% ipython --no-banner

In [1]: import numpy as np

In [2]: from numpy import linalg as LA

In [3]: np.set_printoptions(suppress=True, linewidth=140)

In [4]: u = np.array([3, -2, -3, 0, -2]) + 0.5

In [5]: arr = np.eye(5) - 2 * np.outer(u, u) / (u @ u)

In [6]: print(arr.round(2))
[[-0.05  0.45  0.75 -0.15  0.45]
 [ 0.45  0.81 -0.32  0.06 -0.19]
 [ 0.75 -0.32  0.46  0.11 -0.32]
 [-0.15  0.06  0.11  0.98  0.06]
 [ 0.45 -0.19 -0.32  0.06  0.81]]

In [7]: x0 = np.array([5, 6, 8, 0, 4])

In [8]: print([p for p in range(1, 25) if np.allclose(LA.matrix_power(arr, p), np.eye(5))])
[2, 4, 6, 8, 10, 12, 14, 16, 18, 20, 22, 24]

In [9]: print(np.round(LA.inv(arr), 2))
[[-0.05  0.45  0.75 -0.15  0.45]
 [ 0.45  0.81 -0.32  0.06 -0.19]
 [ 0.75 -0.32  0.46  0.11 -0.32]
 [-0.15  0.06  0.11  0.98  0.06]
 [ 0.45 -0.19 -0.32  0.06  0.81]]

In [10]: print(np.round(np.abs(LA.eigvals(arr)), 2))
[1. 1. 1. 1. 1.]

In [11]: print(round(LA.det(arr), 2))
-1.0

In [12]: print(np.round(np.sort(np.abs(np.degrees(np.angle(LA.eigvals(arr))))), 2))
[  0.   0.   0.   0. 180.]

In [13]: print(round(LA.norm(x0), 2), np.round(LA.norm(arr @ x0), 2))
11.87 11.87

In [14]: print(np.round(np.sort(np.abs(LA.eigvals(arr))), 2))
[1. 1. 1. 1. 1.]

In [15]: print(np.trace(arr))
3.0

In [16]: print(np.round((arr + arr.T) / 2, 2))
[[-0.05  0.45  0.75 -0.15  0.45]
 [ 0.45  0.81 -0.32  0.06 -0.19]
 [ 0.75 -0.32  0.46  0.11 -0.32]
 [-0.15  0.06  0.11  0.98  0.06]
 [ 0.45 -0.19 -0.32  0.06  0.81]]

In [17]: print(np.round(np.abs(LA.eigvals(arr)).max(), 2))
1.0

In [18]: arr.inv()
---------------------------------------------------------------------------
AttributeError                            Traceback (most recent call last)
Cell In[18], line 1
----> 1 arr.inv()

AttributeError: 'numpy.ndarray' object has no attribute 'inv'

In [19]: print(np.allclose(arr, arr.T))
True
